$ python -q
>>> import numpy as np
>>> import numpy.linalg as la
>>> np.set_printoptions(suppress=True, linewidth=160)
>>> data = np.load("run12.npy")
>>> print(data)
[[0 1 1]
 [1 0 1]
 [1 1 0]]
>>> # equal to its transpose
>>> print(np.trace(data @ data @ data) // 6)
1
>>> print(data @ data)
[[2 1 1]
 [1 2 1]
 [1 1 2]]
>>> low = np.diag(data.sum(axis=1)) - data
>>> print(low @ np.ones(3))
[0. 0. 0.]
>>> evals, vecs = la.eigh(data)
>>> x0 = np.array([2, 3, 2])
>>> print(x0 @ data @ x0)
32
>>> print(round(la.eigvals(data).sum().real, 3))
-0.0
>>> print(round(la.det(data.T), 3))
2.0
>>> print(np.round(la.det(2 * data), 3), round(la.det(data), 3))
16.0 2.0
>>> print(np.kron(np.eye(2, dtype=int), data))
[[0 1 1 0 0 0]
 [1 0 1 0 0 0]
 [1 1 0 0 0 0]
 [0 0 0 0 1 1]
 [0 0 0 1 0 1]
 [0 0 0 1 1 0]]
>>> J = np.array([[6, 3, 2], [3, 0, -1], [5, 2, 1], [8, 5, 4], [10, 7, 6]])
>>> Uu, s, VT = la.svd(J)
>>> vecs = VT[:(s > 1e-8).sum()]
>>> rng = np.random.default_rng(79)
>>> x0 = J[0] + 2 * J[4] + rng.integers(2) * np.eye(3)[0]
>>> print(x0)
[26. 17. 14.]
>>> print(np.round(vecs.T @ vecs, 3))
[[ 0.962  0.154 -0.115]
 [ 0.154  0.385  0.462]
 [-0.115  0.462  0.654]]
>>> print(np.allclose(vecs.T @ vecs @ x0, x0))
True
>>> print(la.matrix_rank(np.vstack([J, x0])))
2
>>> W1 = np.array([[1, 0, 1, 0, 2, 0], [1, 2, 1, 1, 2, 0], [0, 1, 0, 1, 1, 1]])
>>> b = np.array([-2, 3, -2, 2, 1, 1])
>>> hid = np.maximum(data @ W1 + b, 0)
>>> print(hid)
[[0 6 0 4 4 2]
 [0 4 0 3 4 2]
 [0 5 0 3 5 1]]
>>> print((hid > 0).astype(int))
[[0 1 0 1 1 1]
 [0 1 0 1 1 1]
 [0 1 0 1 1 1]]
>>> print((hid > 0).mean(axis=0))
[0. 1. 0. 1. 1. 1.]
>>> C = np.array([[6, 8], [5, -5], [-4, 8], [1, -2], [-5, 2], [7, 4]])
>>> print(W1 @ C)
[[-8 20]
 [ 3  8]
 [ 8 -1]]
>>> print(hid @ C)
[[ 28 -22]
 [ 17 -10]
 [ 10 -17]]
>>> print((hid @ C).round(6).argmax(axis=1))
[0 0 0]
>>> Uu, s, VT = la.svd(J)
>>> print(s.round(3) + 0)
[19.202  3.209  0.   ]
>>> B = Uu[:, :2] @ np.diag(s[:2]) @ VT[:2]
>>> print(la.matrix_rank(B))
2
>>> print(la.matrix_rank(J, rtol=0.05))
2
>>> arr = np.loadtxt("m.csv", delimiter=",")
>>> print(arr)
[[-1.  0.  1.  2.]
 [ 3.  4.  5.  6.]
 [ 7.  8.  9. 10.]
 [11. 12. 13. 14.]]
>>> r = la.matrix_rank(J)
>>> print(r)
2
>>> N = la.svd(J)[2][r:].T
>>> print([int(la.matrix_rank(J[:i])) for i in range(1, len(J) + 1)])
[1, 2, 2, 2, 2]
>>> print(np.round(N[:, 0] / N[np.abs(N[:, 0]).round(6).argmax(), 0], 3))
[-0.25  1.   -0.75]
>>> print(np.allclose(J @ N, 0))
True
>>> print([int(la.matrix_rank(np.delete(J, i, axis=0))) for i in range(5)])
[2, 2, 2, 2, 2]
>>> print(N.shape)
(3, 1)
>>> print([round(float(x), 3) for x in la.svd(arr, compute_uv=False)[:3]])
[31.775, 2.518, 0.0]
>>> print(la.cond(arr) > 100)
True
>>> r = la.matrix_rank(arr)
>>> print(r)
2
>>> N = la.svd(arr)[2][r:].T
>>> print([int(la.matrix_rank(arr[:, :j + 1])) for j in range(4)])
[1, 2, 2, 2]
>>> print(np.round(arr @ N, 3) + 0)
[[0. 0.]
 [0. 0.]
 [0. 0.]
 [0. 0.]]
>>> print([int(la.matrix_rank(np.delete(arr, i, axis=0))) for i in range(4)])
[2, 2, 2, 2]
>>> print(np.allclose(arr @ N, 0))
True
>>> Uu, s, VT = la.svd(arr)
>>> vecs = VT[:(s > 1e-8).sum()]
>>> x0 = arr[0] + 3 * arr[3] + rng.integers(2) * np.eye(4)[0]
>>> print(x0)
[33. 36. 40. 44.]
>>> print(la.matrix_rank(np.vstack([arr, x0])))
3
>>> print(np.round(la.norm(x0 - vecs.T @ vecs @ x0), 3))
0.548
>>> print(np.round(np.diag(vecs.T @ vecs), 3))
[0.7 0.3 0.3 0.7]
>>> print(np.round(vecs.T @ vecs, 3))
[[ 0.7  0.4  0.1 -0.2]
 [ 0.4  0.3  0.2  0.1]
 [ 0.1  0.2  0.3  0.4]
 [-0.2  0.1  0.4  0.7]]
>>> K = np.load("sample19.npy")
>>> print(K)
[[ 2  3 -5]
 [ 1  2  0]
 [ 7  9  1]]
>>> print((K - K.T) / 2)
[[ 0.   1.  -6. ]
 [-1.   0.  -4.5]
 [ 6.   4.5  0. ]]
>>> print(np.trace(K))
5
>>> print(np.round(np.sort(np.abs(la.eigvals(K))), 3))
[0.703 6.081 6.081]
>>> la.determinant(K)
Traceback (most recent call last):
  File "<python-input-73>", line 1, in <module>
    la.determinant(K)
    ^^^^^^^^^^^^^^
AttributeError: module 'numpy.linalg' has no attribute 'determinant'
>>> print(np.round(la.det(K), 3))
26.0
>>> A = np.loadtxt("a.csv", delimiter=",")
>>> print(A)
[[2. 1. 0.]
 [0. 2. 1.]
 [0. 0. 2.]]
>>> evals, vecs = la.eig(data)
>>> print(np.round(np.sort(la.eigvals(data @ data)), 3))
[1. 1. 4.]
>>> print(np.round(np.sort(la.eigvals(la.inv(data))), 3))
[-1.  -1.   0.5]
>>> print(la.matrix_rank(A - A[0, 0] * np.eye(3)))
2
>>> print(np.prod(np.diag(A)), np.round(la.det(A), 3))
8.0 8.0
>>> print(np.round(la.matrix_power(A - np.diag(np.diag(A)), 3), 3))
[[0. 0. 0.]
 [0. 0. 0.]
 [0. 0. 0.]]
>>> def softmax(z):
...     e = np.exp(z - z.max(axis=-1, keepdims=True))
...     return e / e.sum(axis=-1, keepdims=True)
... 
>>> print(np.round(softmax(10 * A[1]), 3) + 0)
[0. 1. 0.]
>>> print(np.round(softmax(A[1] + 3), 3))
[0.09  0.665 0.245]
>>> print(np.round(softmax(A).sum(axis=1), 3))
[1. 1. 1.]
>>> att = A @ A.T / np.sqrt(3)
>>> print(np.round(softmax(att + np.triu(np.full(att.shape, -np.inf), 1)), 3))
[[1.    0.    0.   ]
 [0.15  0.85  0.   ]
 [0.07  0.223 0.707]]
>>> print(np.round(softmax(att)[1] @ A, 3))
[0.261 1.608 1.   ]
>>> E = np.loadtxt("case17.csv", delimiter=",")
>>> print(E)
[[6. 1. 1. 1.]
 [1. 6. 1. 1.]
 [1. 1. 6. 1.]
 [1. 1. 1. 6.]]
>>> # symmetric
>>> x0 = np.ones(4)
>>> for _ in range(7):
...     x0 = E @ x0
...     x0 /= la.norm(x0)
...     print(round(x0 @ E @ x0, 3))
... 
9.0
9.0
9.0
9.0
9.0
9.0
9.0
>>> print(np.round(la.eigvalsh(E)[-1], 3))
9.0
>>> u = np.array([3, 1, 2, 2])
>>> B = E + np.outer(u, np.eye(4)[0])
>>> print(la.matrix_rank(B - E))
1
>>> print(round(la.det(B) / la.det(E), 3), np.round(1 + la.solve(E, u)[0], 3))
1.422 1.422
>>> B = np.array([[-4, 1, -6, -9], [3, 5, -5, 4], [6, -3, -7, 6], [3, 9, 6, -6]])
>>> X = np.triu(B)
>>> print(X)
[[-4  1 -6 -9]
 [ 0  5 -5  4]
 [ 0  0 -7  6]
 [ 0  0  0 -6]]
>>> u = np.array([-2, 0])
>>> print(np.array([np.convolve(row, u, "same") for row in E]))
[[-12.  -2.  -2.  -2.]
 [ -2. -12.  -2.  -2.]
 [ -2.  -2. -12.  -2.]
 [ -2.  -2.  -2. -12.]]
>>> print(np.convolve(E[1], u))
[ -2. -12.  -2.  -2.   0.]
>>> print(np.cross(E[1, :3], E[3, :3]))
[ 5.  0. -5.]
>>> print(np.polyval(u, E[1]))
[ -2. -12.  -2.  -2.]
>>> print(la.matrix_power(X, 2))
[[ 16   1  61  58]
 [  0  25  10 -34]
 [  0   0  49 -78]
 [  0   0   0  36]]
>>> print((X + X.T) / 2)
[[-4.   0.5 -3.  -4.5]
 [ 0.5  5.  -2.5  2. ]
 [-3.  -2.5 -7.   3. ]
 [-4.5  2.   3.  -6. ]]
>>> print(np.allclose(X @ X.T, X.T @ X))
False
>>> print((X - X.T) / 2)
[[ 0.   0.5 -3.  -4.5]
 [-0.5  0.  -2.5  2. ]
 [ 3.   2.5  0.   3. ]
 [ 4.5 -2.  -3.   0. ]]
>>> print(round(float(la.det(X)), 3))
-840.0
>>> print(np.allclose(X, X.T))
False
>>> assert X == X.T
Traceback (most recent call last):
  File "<python-input-114>", line 1, in <module>
    assert X == X.T
           ^^^^^^^^
ValueError: The truth value of an array with more than one element is ambiguous. Use a.any() or a.all()
>>> B = X[0, 0] * X[1:] - np.outer(X[1:, 0], X[0])
>>> print(B)
[[  0 -20  20 -16]
 [  0   0  28 -24]
 [  0   0   0  24]]
>>> print(X[:, 0] / X[0, 0])
[ 1. -0. -0. -0.]
>>> print(np.flatnonzero(~B.round(6).any(axis=1)))
[]
>>> x0 = np.array([4, 1, 3, 1])
>>> print(B @ np.eye(4)[0])
[0. 0. 0.]
>>> print(np.einsum("ij,j->i", B, x0))
[24 60 24]
>>> print((B @ x0).argmax())
1
>>> print(B @ x0)
[24 60 24]
>>> print(B * x0)
[[  0 -20  60 -16]
 [  0   0  84 -24]
 [  0   0   0  24]]
>>> feats = np.loadtxt("layer5.csv", delimiter=",")
>>> print(feats.round(3))
[[ 0.348 -0.556  0.754]
 [-0.627  0.46   0.629]
 [ 0.697  0.692  0.189]]
>>> q, r_ = la.qr(K)
>>> print(round(np.trace(q @ q.T), 3))
3.0
>>> print(r_.round(3))
[[-7.348 -9.662  0.408]
 [ 0.    -0.805  2.553]
 [ 0.     0.     4.395]]
>>> print(q.shape, r_.shape)
(3, 3) (3, 3)
